>>> import numpy as np
>>> from numpy import linalg as LA
>>> np.set_printoptions(precision=3, suppress=True, linewidth=120)
>>> basis = np.array([[-1, -1, -1, 1, 0, 2, 1, 1, 1, 0, -2, 1, -1, 1],
...     [1, -2, -1, 2, -1, -2, 1, 1, 1, 1, 0, 2, 2, 2],
...     [1, -2, -2, -2, 2, 1, 1, 2, -2, 2, -2, 1, 2, -1]])
>>> rng = np.random.default_rng(427)
>>> mat = rng.normal(size=(40, 3)) @ basis + np.array([3, 3, 2, -5, -1, -2, -1, 4, -2, 2, -2, -4, -3, -1])
>>> mat
array([[  0.598,   6.631,   3.034, -10.976,   2.77 ,   4.563,  -2.62 ,   2.966,  -5.379,   0.575,  -3.955,  -8.217,
         -7.413,  -6.39 ],
       [ -0.315,   8.111,   5.084,  -6.985,  -0.536,   2.286,  -3.302,   0.916,  -1.958,  -1.59 ,  -1.45 ,  -8.329,
         -9.124,  -3.767],
       [  2.645,   0.802,   0.138,  -3.913,  -0.781,  -0.457,   0.584,   5.862,  -1.25 ,   2.892,  -4.494,  -2.08 ,
         -2.74 ,   0.364],
       [  1.057,   8.039,   6.371,  -3.403,  -3.65 ,  -3.092,  -3.712,  -0.371,   0.265,  -1.986,   2.087,  -7.38 ,
         -7.27 ,  -1.062],
       [  1.024,   5.396,   1.435, -13.41 ,   4.968,   6.463,  -1.939,   4.565,  -7.449,   2.046,  -6.045,  -7.9  ,
         -6.434,  -7.907],
       [  3.761,   0.322,  -0.169,  -4.872,  -0.234,  -1.611,   0.531,   6.169,  -2.381,   3.784,  -4.045,  -1.959,
         -1.092,  -0.234],
       [  1.816,   5.466,   3.539,  -6.307,  -0.653,  -0.501,  -2.25 ,   2.461,  -2.38 ,   0.493,  -1.355,  -6.177,
         -5.401,  -2.597],
       [  4.537,   3.261,   3.145,  -3.426,  -2.802,  -6.45 ,  -1.686,   2.855,  -1.31 ,   1.966,   1.141,  -3.802,
         -1.038,   0.115],
       [  4.175,   0.704,   2.251,   2.855,  -6.326,  -8.519,   0.139,   3.749,   3.308,   1.767,   0.816,  -0.315,
         -0.668,   5.465],
       [  3.302,   3.556,   1.209, -10.606,   2.872,   1.184,  -1.472,   4.791,  -6.259,   3.177,  -3.751,  -5.819,
         -2.783,  -5.343],
       [  4.626,   5.853,   4.566,  -7.364,  -0.957,  -5.617,  -3.444,   1.434,  -4.077,   1.469,   2.313,  -6.73 ,
         -1.783,  -3.486],
       [ -0.175,   4.235,   1.786,  -6.149,   0.406,   4.286,  -0.765,   4.214,  -1.7  ,   0.508,  -5.368,  -5.213,
         -7.646,  -2.17 ],
       [  4.752,  -0.936,  -1.311,  -6.15 ,   0.918,  -1.69 ,   1.04 ,   7.311,  -3.775,   5.168,  -4.831,  -1.335,
          0.649,  -0.879],
       [  2.468,   4.724,   3.034,  -6.476,  -0.434,  -1.122,  -1.972,   2.966,  -2.786,   1.186,  -1.436,  -5.662,
         -4.284,  -2.538],
       [  1.158,   6.213,   4.18 ,  -5.603,  -1.272,  -0.273,  -2.528,   1.82 ,  -1.571,  -0.337,  -1.009,  -6.56 ,
         -6.527,  -2.256],
       [  5.673,   1.508,   0.764,  -8.038,   1.009,  -3.948,  -0.896,   5.236,  -5.294,   4.521,  -1.696,  -3.64 ,
          1.061,  -2.905],
       [  0.582,   8.543,   6.159,  -5.464,  -2.156,  -0.974,  -3.89 ,  -0.159,  -1.08 ,  -1.924,   1.011,  -8.273,
         -8.072,  -2.734],
       [  0.388,   4.213,   4.101,   2.44 ,  -6.215,  -3.266,  -0.938,   1.899,   4.552,  -1.438,  -0.348,  -3.05 ,
         -6.887,   4.277],
       [  4.085,  -0.17 ,  -1.674,  -9.518,   3.348,   1.596,   0.752,   7.674,  -6.014,   5.34 ,  -6.511,  -2.752,
         -0.497,  -3.596],
       [  3.208,   4.018,   2.941,  -5.246,  -1.309,  -2.994,  -1.748,   3.059,  -2.169,   1.537,  -0.659,  -4.825,
         -3.062,  -1.439],
       [  2.372,   1.032,   0.201,  -4.14 ,  -0.615,   0.088,   0.522,   5.799,  -1.31 ,   2.724,  -4.704,  -2.309,
         -3.182,   0.137],
       [  2.722,   4.476,   2.133,  -9.51 ,   1.86 ,   0.831,  -1.891,   3.867,  -5.167,   2.174,  -2.903,  -6.234,
         -3.862,  -4.752],
       [  2.912,   2.817,   0.749,  -9.215,   2.266,   1.474,  -0.849,   5.251,  -5.147,   3.131,  -4.438,  -4.917,
         -3.056,  -4.115],
       [  3.677,   0.242,  -0.107,  -4.218,  -0.663,  -1.873,   0.613,   6.107,  -1.869,   3.639,  -3.924,  -1.736,
         -1.177,   0.276],
       [  3.924,   4.577,   3.892,  -4.445,  -2.381,  -5.447,  -2.359,   2.108,  -1.76 ,   1.25 ,   1.349,  -5.044,
         -2.293,  -0.978],
       [  1.945,   2.322,   0.781,  -5.983,   0.371,   1.356,  -0.196,   5.219,  -2.442,   2.29 ,  -4.69 ,  -3.737,
         -4.181,  -1.567],
       [  1.972,   2.097,  -0.087,  -8.664,   2.467,   3.482,  -0.055,   6.087,  -4.48 ,   3.1  ,  -6.257,  -4.239,
         -4.07 ,  -3.522],
       [  4.349,  -4.151,  -3.685,  -3.318,   0.269,  -0.596,   3.318,   9.685,  -1.784,   6.201,  -7.703,   1.784,
          1.183,   2.049],
       [  6.785,   2.037,   2.478,  -4.604,  -2.158,  -9.146,  -1.62 ,   3.522,  -3.045,   3.725,   2.122,  -3.179,
          2.368,  -0.462],
       [  5.957,  -1.071,  -1.095,  -6.397,   0.758,  -3.813,   0.728,   7.095,  -4.373,   5.71 ,  -3.505,  -1.296,
          2.3  ,  -1.03 ],
       [  3.782,   3.447,   2.565,  -5.421,  -1.131,  -3.584,  -1.559,   3.435,  -2.539,   2.106,  -0.646,  -4.44 ,
         -2.106,  -1.427],
       [  2.87 ,   5.224,   3.944,  -5.205,  -1.73 ,  -3.253,  -2.439,   2.056,  -1.925,   0.71 ,   0.318,  -5.719,
         -3.915,  -1.709],
       [  1.685,   2.612,   2.066,  -1.559,  -2.981,  -1.66 ,  -0.303,   3.934,   0.987,   0.928,  -2.485,  -2.849,
         -4.624,   1.678],
       [  5.221,  -2.628,  -2.517,  -5.394,   0.9  ,  -1.926,   2.012,   8.517,  -3.505,   6.122,  -5.802,   0.123,
          1.838,   0.111],
       [  4.67 ,   2.978,   1.994,  -7.167,   0.078,  -3.698,  -1.542,   4.006,  -4.184,   3.111,  -0.883,  -4.525,
         -0.766,  -2.62 ],
       [  2.691,   7.45 ,   3.168, -16.234,   5.674,   3.705,  -3.864,   2.832,  -9.951,   2.109,  -2.837, -10.146,
         -4.895, -10.538],
       [  1.879,   7.262,   6.492,  -1.168,  -5.277,  -5.83 ,  -3.468,  -0.492,   1.603,  -1.818,   3.395,  -6.238,
         -5.915,   0.809],
       [  1.837,   3.24 ,   0.46 , -10.486,   3.402,   4.262,  -0.772,   5.54 ,  -5.707,   2.844,  -6.015,  -5.551,
         -4.631,  -5.174],
       [  2.986,  -1.614,  -1.727,  -2.969,  -0.596,  -0.035,   2.081,   7.727,  -0.857,   4.179,  -6.386,  -0.032,
         -1.48 ,   1.677],
       [  1.73 ,   4.071,   2.646,  -4.649,  -1.286,  -0.527,  -1.291,   3.354,  -1.224,   0.864,  -2.268,  -4.716,
         -5.05 ,  -1.005]])
>>> cen = mat - mat.mean(axis=0)
>>> Uu, sv, VT = LA.svd(cen, full_matrices=False)
>>> np.round(cen.mean(axis=0), 3) + 0
array([0., 0., 0., 0., 0., 0., 0., 0., 0., 0., 0., 0., 0., 0.])
>>> np.abs(VT[0]).argmax()
np.int64(3)
>>> VT[0] * np.sign(VT[0, np.abs(VT[0]).argmax()])
array([ 0.091, -0.179, -0.009,  0.501, -0.331, -0.423,  0.089,  0.009,  0.33 ,  0.01 ,  0.162,  0.26 ,  0.181,  0.42 ])
>>> (np.sign(Uu[:, 0]) == np.sign(Uu[0, 0])).astype(int)
array([1, 1, 0, 0, 1, 0, 1, 0, 0, 1, 0, 1, 0, 1, 1, 0, 1, 0, 1, 0, 0, 1, 1, 0, 0, 1, 1, 0, 0, 0, 0, 0, 0, 0, 0, 1, 0,
       1, 0, 0])
>>> np.searchsorted(np.cumsum(sv ** 2) / (sv ** 2).sum(), 0.9) + 1
np.int64(3)
>>> np.abs(Uu[:, 0]).argmax()
np.int64(35)
